In [1]: import numpy as np

In [2]: from numpy import linalg as LA

In [3]: np.set_printoptions(precision=3, suppress=True, linewidth=140)

In [4]: def rd(a):
   ...:     return np.round(a, 3) + 0
   ...: 

In [5]: M = np.array([[0, 0, 0, 0], [1, -1, 0, 0], [-2, 0, -2, 0], [-2, 1, 1, -1]])

In [6]: [int(LA.matrix_rank(LA.matrix_power(M, p))) for p in range(1, 5)]
Out[6]: [3, 3, 3, 3]

In [7]: try:
   ...:     LA.inv(M)
   ...: except LA.LinAlgError as e:
   ...:     print("failed:", e)
   ...: 
failed: Singular matrix

In [8]: LA.matrix_power(M - np.diag(np.diag(M)), 4)
Out[8]: 
array([[0, 0, 0, 0],
       [0, 0, 0, 0],
       [0, 0, 0, 0],
       [0, 0, 0, 0]])

In [9]: M @ M
Out[9]: 
array([[ 0,  0,  0,  0],
       [-1,  1,  0,  0],
       [ 4,  0,  4,  0],
       [ 1, -2, -3,  1]])

In [10]: rd(np.trace(LA.pinv(M) @ M))
Out[10]: np.float64(3.0)

In [11]: rd(M @ LA.pinv(M) @ M)
Out[11]: 
array([[ 0.,  0.,  0.,  0.],
       [ 1., -1.,  0.,  0.],
       [-2.,  0., -2.,  0.],
       [-2.,  1.,  1., -1.]])

In [12]: U, s, Vh = LA.svd(M)

In [13]: np.argmax(s[:-1] / (s[1:] + 1e-6)) + 1
Out[13]: np.int64(3)

In [14]: rd(s)
Out[14]: array([3.303, 2.373, 0.675, 0.   ])

In [15]: A2 = U[:, :3] @ np.diag(s[:3]) @ Vh[:3]

In [16]: LA.matrix_rank(A2)
Out[16]: np.int64(3)

In [17]: LA.matrix_rank(M, rtol=0.05)
Out[17]: np.int64(3)

In [18]: rd(LA.norm(M - A2) / LA.norm(M))
Out[18]: np.float64(0.0)

In [19]: rd(A2)
Out[19]: 
array([[ 0.,  0.,  0.,  0.],
       [ 1., -1.,  0.,  0.],
       [-2.,  0., -2.,  0.],
       [-2.,  1.,  1., -1.]])

In [20]: rd(np.abs(M - A2).max())
Out[20]: np.float64(0.0)

In [21]: mat = np.loadtxt("sample3.csv", delimiter=",")

In [22]: mat
Out[22]: 
array([[1., 2., 3., 2., 2.],
       [2., 4., 6., 4., 4.],
       [3., 6., 9., 6., 6.],
       [2., 4., 6., 4., 4.],
       [2., 4., 6., 4., 4.]])

In [23]: U, s, Vh = LA.svd(mat)

In [24]: V = Vh[:(s > 1e-8).sum()]

In [25]: rng = np.random.default_rng(63576)

In [26]: vec = mat[3] + -1 * mat[0] + rng.integers(2) * np.eye(5)[2]

In [27]: vec
Out[27]: array([1., 2., 3., 2., 2.])

In [28]: rd(LA.norm(vec - V.T @ V @ vec))
Out[28]: np.float64(0.0)

In [29]: rd(V.T @ V)
Out[29]: 
array([[0.045, 0.091, 0.136, 0.091, 0.091],
       [0.091, 0.182, 0.273, 0.182, 0.182],
       [0.136, 0.273, 0.409, 0.273, 0.273],
       [0.091, 0.182, 0.273, 0.182, 0.182],
       [0.091, 0.182, 0.273, 0.182, 0.182]])

In [30]: LA.matrix_rank(np.vstack([mat, vec]))
Out[30]: np.int64(1)

In [31]: ev, V = LA.eigh(mat)

In [32]: rd(V.T @ V)
Out[32]: 
array([[1., 0., 0., 0., 0.],
       [0., 1., 0., 0., 0.],
       [0., 0., 1., 0., 0.],
       [0., 0., 0., 1., 0.],
       [0., 0., 0., 0., 1.]])

In [33]: rd(ev)
Out[33]: array([ 0.,  0.,  0.,  0., 22.])

In [34]: rd(ev.sum()), np.trace(mat)
Out[34]: (np.float64(22.0), np.float64(22.0))

In [35]: rd(LA.eigvalsh(mat + -3 * np.eye(5)))
Out[35]: array([-3., -3., -3., -3., 19.])

In [36]: rd(V.T @ mat @ V)
Out[36]: 
array([[ 0.,  0.,  0.,  0.,  0.],
       [ 0.,  0.,  0.,  0.,  0.],
       [ 0.,  0.,  0.,  0.,  0.],
       [ 0.,  0.,  0.,  0.,  0.],
       [ 0.,  0.,  0.,  0., 22.]])

In [37]: rd(np.abs(V[:, -1]))
Out[37]: array([0.213, 0.426, 0.64 , 0.426, 0.426])

In [38]: LA.cond(mat) > 100
Out[38]: np.True_

In [39]: np.argsort(-LA.norm(mat, axis=0).round(6), kind="stable")[:3]
Out[39]: array([2, 1, 3])

In [40]: rd(LA.eigvals(mat))
Out[40]: array([22.,  0.,  0.,  0.,  0.])

In [41]: rd(LA.det(mat.T))
Out[41]: np.float64(0.0)
